In [1]: import numpy as np

In [2]: np.set_printoptions(precision=4, suppress=True, linewidth=140, sign=" ")

In [3]: tidy = lambda a: np.round(a, 4) + 0

In [4]: K = np.load("x.npy")

In [5]: K
Out[5]: 
array([[ 2.,  0.,  0.,  2., -1.],
       [ 1.,  0.,  1.,  2.,  3.],
       [ 1.,  0.,  2.,  0.,  0.],
       [ 1.,  0.,  2.,  2.,  3.],
       [ 0.,  0.,  0.,  0.,  1.]])

In [6]: out = K / np.sqrt((K ** 2).mean(axis=1, keepdims=True))

In [7]: print(tidy(np.linalg.norm(out, axis=1)))
[ 2.2361  2.2361  2.2361  2.2361  2.2361]

In [8]: np.linalg.matrix_rank(out) == np.linalg.matrix_rank(K)
Out[8]: np.True_

In [9]: print(np.unique(K.round(6), axis=0).shape)
(5, 5)

In [10]: np.abs(np.diag(np.linalg.qr(K)[1])) > 1e-9
Out[10]: array([ True, False,  True,  True,  True])

In [11]: G = K.T @ K

In [12]: np.trace(G), (K ** 2).sum()
Out[12]: (np.float64(48.0), np.float64(48.0))

In [13]: print(np.diag(G))
[  7.   0.   9.  12.  20.]

In [14]: tidy(np.linalg.svd(K, compute_uv=False) ** 2)
Out[14]: array([ 34.9728,   8.8754,   4.0137,   0.1381,   0.    ])

In [15]: (K @ K.T).shape
Out[15]: (5, 5)

In [16]: tidy(np.linalg.eigvalsh(G)[::-1])
Out[16]: array([ 34.9728,   8.8754,   4.0137,   0.1381,   0.    ])

In [17]: E = np.load("sample18.npy")

In [18]: E
Out[18]: 
array([[ 4.3919,  3.3902,  0.0001],
       [-3.1375,  5.8755,  1.0198],
       [-0.5937, -7.0838, -0.8241],
       [ 0.5986,  7.0974,  0.8344],
       [-5.0875, -5.5881, -0.2143],
       [ 2.2978, -3.2077, -0.589 ],
       [ 0.9084, -7.6297, -1.0111],
       [ 2.074 ,  6.6165,  0.5926],
       [ 1.3882,  4.3938,  0.4139],
       [ 5.1477,  5.5856,  0.1754],
       [ 3.6438,  6.0785,  0.4263],
       [ 0.8707, -7.5874, -1.0562],
       [ 1.4856, -0.5301, -0.2262],
       [-1.3982, -4.4113, -0.4416],
       [-1.4151, -4.3764, -0.406 ],
       [ 1.5063, -0.5214, -0.1893],
       [ 6.5823,  5.0933,  0.0395],
       [-1.6263,  5.3869,  0.8315],
       [-0.9074,  7.6081,  0.9867],
       [-2.9323, -3.8863, -0.1476],
       [ 0.1727, -4.9591, -0.605 ],
       [ 0.9569, -7.5896, -0.9613]])

In [19]: d = np.linalg.norm(E[:, None] - E[None], axis=-1)

In [20]: print(d.mean(axis=1).argmax())
4

In [21]: (d + 1e9 * np.eye(22)).round(6).argmin(axis=1)
Out[21]: array([  9,  17,  11,   7,  19,  20,  11,   3,   7,  16,   9,   6,  15,  14,  13,  12,   9,   1,   3,  14,  13,   6])

In [22]: np.flatnonzero(d[3] < d.mean() / 2)
Out[22]: array([  3,   7,   8,  10,  17,  18])

In [23]: print(tidy(d[:5, :5]))
[[  0.       7.9943  11.6293   5.3692  13.0581]
 [  7.9943   0.      13.3347   3.9352  11.6936]
 [ 11.6293  13.3347   0.      14.3275   4.7753]
 [  5.3692   3.9352  14.3275   0.      13.9411]
 [ 13.0581  11.6936   4.7753  13.9411   0.    ]]

In [24]: hat = E @ np.linalg.solve(E.T @ E, E.T)

In [25]: np.allclose(hat @ hat, hat)
Out[25]: True

In [26]: out = E / np.linalg.norm(E, axis=1, keepdims=True)

In [27]: G = out @ out.T

In [28]: tidy(np.linalg.norm(out, axis=1))
Out[28]: array([ 1.,  1.,  1.,  1.,  1.,  1.,  1.,  1.,  1.,  1.,  1.,  1.,  1.,  1.,  1.,  1.,  1.,  1.,  1.,  1.,  1.,  1.])

In [29]: tidy(np.degrees(np.arccos(np.clip(G[15, 9], -1, 1))))
Out[29]: np.float64(66.7801)

In [30]: np.linalg.matrix_rank(E, rtol=0.1)
Out[30]: np.int64(2)

In [31]: tidy(np.linalg.norm(E, 2) / np.linalg.norm(E))
Out[31]: np.float64(0.909)

In [32]: J = np.load("mat.npy")

In [33]: J
Out[33]: 
array([[ 0,  0,  0,  3,  0],
       [ 2,  0,  0,  0,  0],
       [ 0,  0,  3,  0,  0],
       [ 0,  0,  0,  0,  0],
       [ 0,  0,  0,  0,  2]])

In [34]: tidy(np.linalg.norm(K, axis=0))
Out[34]: array([ 2.6458,  0.    ,  3.    ,  3.4641,  4.4721])

In [35]: tidy(np.linalg.norm(K, "nuc"))
Out[35]: np.float64(11.2679)

In [36]: tidy(np.linalg.norm(K[2], 1)), tidy(np.linalg.norm(K[2], np.inf))
Out[36]: (np.float64(3.0), np.float64(2.0))
